$ ipython --no-banner

In [1]: import numpy as np

In [2]: np.set_printoptions(suppress=True, linewidth=140)

In [3]: tidy = lambda a: np.round(a, 2) + 0

In [4]: arr = np.loadtxt("data.csv", delimiter=",")

In [5]: tidy(arr)
Out[5]: 
array([[-0.13, -0.22,  0.18,  0.86, -0.4 , -0.07],
       [ 0.73, -0.06, -0.2 , -0.14, -0.53, -0.35],
       [-0.1 ,  0.11, -0.82,  0.3 ,  0.31, -0.35],
       [-0.03, -0.96, -0.15, -0.16,  0.13,  0.05],
       [-0.64, -0.01,  0.01, -0.34, -0.43, -0.54],
       [-0.19,  0.06, -0.48, -0.1 , -0.51,  0.68]])

In [6]: np.allclose(arr @ arr.T, arr.T @ arr)
Out[6]: True

In [7]: np.allclose(arr, arr.T)
Out[7]: False

In [8]: tidy(np.sort(np.abs(np.linalg.eigvals(arr))))
Out[8]: array([1., 1., 1., 1., 1., 1.])

In [9]: q, R = np.linalg.qr(arr)

In [10]: tidy(q @ R)
Out[10]: 
array([[-0.13, -0.22,  0.18,  0.86, -0.4 , -0.07],
       [ 0.73, -0.06, -0.2 , -0.14, -0.53, -0.35],
       [-0.1 ,  0.11, -0.82,  0.3 ,  0.31, -0.35],
       [-0.03, -0.96, -0.15, -0.16,  0.13,  0.05],
       [-0.64, -0.01,  0.01, -0.34, -0.43, -0.54],
       [-0.19,  0.06, -0.48, -0.1 , -0.51,  0.68]])

In [11]: abs(R[0, 0]), tidy(np.linalg.norm(arr[:, 0]))
Out[11]: (np.float64(1.0), np.float64(1.0))

In [12]: tidy(q)
Out[12]: 
array([[-0.13, -0.22,  0.18,  0.86, -0.4 , -0.07],
       [ 0.73, -0.06, -0.2 , -0.14, -0.53, -0.35],
       [-0.1 ,  0.11, -0.82,  0.3 ,  0.31, -0.35],
       [-0.03, -0.96, -0.15, -0.16,  0.13,  0.05],
       [-0.64, -0.01,  0.01, -0.34, -0.43, -0.54],
       [-0.19,  0.06, -0.48, -0.1 , -0.51,  0.68]])

In [13]: tidy(R)
Out[13]: 
array([[1., 0., 0., 0., 0., 0.],
       [0., 1., 0., 0., 0., 0.],
       [0., 0., 1., 0., 0., 0.],
       [0., 0., 0., 1., 0., 0.],
       [0., 0., 0., 0., 1., 0.],
       [0., 0., 0., 0., 0., 1.]])

In [14]: tidy(np.abs(np.diag(R)))
Out[14]: array([1., 1., 1., 1., 1., 1.])

In [15]: x0 = np.array([3, 0, 2, 1, 0, 3])

In [16]: tidy(arr * x0)
Out[16]: 
array([[-0.38,  0.  ,  0.36,  0.86,  0.  , -0.2 ],
       [ 2.19,  0.  , -0.39, -0.14,  0.  , -1.04],
       [-0.29,  0.  , -1.64,  0.3 ,  0.  , -1.04],
       [-0.1 ,  0.  , -0.31, -0.16,  0.  ,  0.14],
       [-1.91,  0.  ,  0.02, -0.34,  0.  , -1.62],
       [-0.57,  0.  , -0.96, -0.1 ,  0.  ,  2.04]])

In [17]: tidy(arr @ x0)
Out[17]: array([ 0.64,  0.61, -2.66, -0.42, -3.85,  0.41])

In [18]: np.linalg.norm(arr @ x0) <= np.linalg.norm(arr, 2) * np.linalg.norm(x0) + 1e-9
Out[18]: np.True_

In [19]: tidy(arr @ (2 * x0))
Out[19]: array([ 1.27,  1.22, -5.32, -0.84, -7.69,  0.81])

In [20]: np.sign((arr @ x0).round(6))
Out[20]: array([ 1.,  1., -1., -1., -1.,  1.])

In [21]: x0 = np.array([3, 0, 1, 3, 1, 3])

In [22]: tidy(np.sort(np.abs(np.degrees(np.angle(np.linalg.eigvals(arr))))))
Out[22]: array([  0.  ,  61.68,  61.68, 158.9 , 158.9 , 180.  ])

In [23]: tidy(np.abs(np.linalg.eigvals(arr)))
Out[23]: array([1., 1., 1., 1., 1., 1.])

In [24]: tidy(arr.T @ (arr @ x0))
Out[24]: array([3., 0., 1., 3., 1., 3.])

In [25]: mat = np.array([[2.0, 3.0, 0.0, 0.0, 0.0, 0.0],
    ...:     [3.0, 2.0, 3.0, 0.0, 0.0, 0.0],
    ...:     [0.0, 3.0, 0.0, 3.0, 0.0, 0.0],
    ...:     [0.0, 0.0, 3.0, 0.0, 3.0, 0.0],
    ...:     [0.0, 0.0, 0.0, 3.0, 1.0, 3.0],
    ...:     [0.0, 0.0, 0.0, 0.0, 3.0, 1.0]])

In [26]: # equal to its transpose

In [27]: mat.reshape(-1, 2)
Out[27]: 
array([[2., 3.],
       [0., 0.],
       [0., 0.],
       [3., 2.],
       [3., 0.],
       [0., 0.],
       [0., 3.],
       [0., 3.],
       [0., 0.],
       [0., 0.],
       [3., 0.],
       [3., 0.],
       [0., 0.],
       [0., 3.],
       [1., 3.],
       [0., 0.],
       [0., 0.],
       [3., 1.]])

In [28]: mat.ravel(order="F")
Out[28]: 
array([2., 3., 0., 0., 0., 0., 3., 2., 3., 0., 0., 0., 0., 3., 0., 3., 0., 0., 0., 0., 3., 0., 3., 0., 0., 0., 0., 3., 1., 3., 0., 0., 0.,
       0., 3., 1.])

In [29]: T = mat.reshape(6, 2, -1)

In [30]: T.shape
Out[30]: (6, 2, 3)

In [31]: np.swapaxes(T, 1, 2)[3]
Out[31]: 
array([[0., 0.],
       [0., 3.],
       [3., 0.]])

In [32]: np.einsum("ihd,ihd->ih", T, T)
Out[32]: 
array([[13.,  0.],
       [22.,  0.],
       [ 9.,  9.],
       [ 9.,  9.],
       [ 0., 19.],
       [ 0., 10.]])

In [33]: T.sum(axis=1)
Out[33]: 
array([[2., 3., 0.],
       [3., 2., 3.],
       [3., 3., 0.],
       [0., 3., 3.],
       [3., 1., 3.],
       [0., 3., 1.]])

In [34]: T[:, 0]
Out[34]: 
array([[2., 3., 0.],
       [3., 2., 3.],
       [0., 3., 0.],
       [0., 0., 3.],
       [0., 0., 0.],
       [0., 0., 0.]])

In [35]: K = np.load("out11.npy")

In [36]: K
Out[36]: 
array([[1, 3, 2],
       [0, 0, 4],
       [0, 0, 4],
       [2, 5, 1],
       [0, 0, 4],
       [0, 0, 5],
       [3, 7, 0],
       [0, 0, 4],
       [0, 0, 4],
       [3, 7, 0],
       [0, 0, 5],
       [0, 0, 4],
       [0, 1, 3],
       [0, 1, 3],
       [0, 0, 4],
       [3, 7, 0],
       [2, 5, 1],
       [0, 0, 5],
       [3, 7, 0],
       [0, 0, 5],
       [2, 5, 1],
       [0, 0, 6],
       [0, 0, 5],
       [2, 5, 1],
       [0, 0, 5],
       [0, 0, 6],
       [3, 7, 0],
       [3, 7, 0],
       [0, 0, 4],
       [1, 3, 2],
       [0, 0, 6]])

In [37]: Xs = K - K.mean(axis=0)

In [38]: U, s, Vt = np.linalg.svd(Xs, full_matrices=False)

In [39]: tidy(s ** 2 / (s ** 2).sum())
Out[39]: array([0.98, 0.02, 0.  ])

In [40]: tidy((s ** 2).sum() ** 2 / (s ** 4).sum())
Out[40]: np.float64(1.05)

In [41]: np.abs(U[:, 0]).argmax()
Out[41]: np.int64(6)

In [42]: tidy(np.abs(Vt[-1]))
Out[42]: array([0.89, 0.44, 0.09])

In [43]: tidy(Xs.mean(axis=0))
Out[43]: array([0., 0., 0.])

In [44]: tidy(s)
Out[44]: array([20.59,  3.05,  0.54])

In [45]: tidy(Vt[0] * np.sign(Vt[0, np.abs(Vt[0]).argmax()]))
Out[45]: array([ 0.33,  0.77, -0.54])

In [46]: E = np.load("dump.npy")

In [47]: E
Out[47]: 
array([[ 0,  0,  0,  0],
       [ 0,  0,  0,  0],
       [-6,  0, -6,  0],
       [-4, -2, -4, -2]])

In [48]: tidy(np.trace(np.linalg.pinv(E) @ E))
Out[48]: np.float64(2.0)

In [49]: np.unique(E.round(6), axis=0).shape
Out[49]: (3, 4)

In [50]: tidy(E @ np.linalg.pinv(E) @ E)
Out[50]: 
array([[ 0.,  0.,  0.,  0.],
       [ 0.,  0.,  0.,  0.],
       [-6.,  0., -6.,  0.],
       [-4., -2., -4., -2.]])

In [51]: np.allclose(E[:-1].T @ np.linalg.lstsq(E[:-1].T, E[-1])[0], E[-1])
Out[51]: False
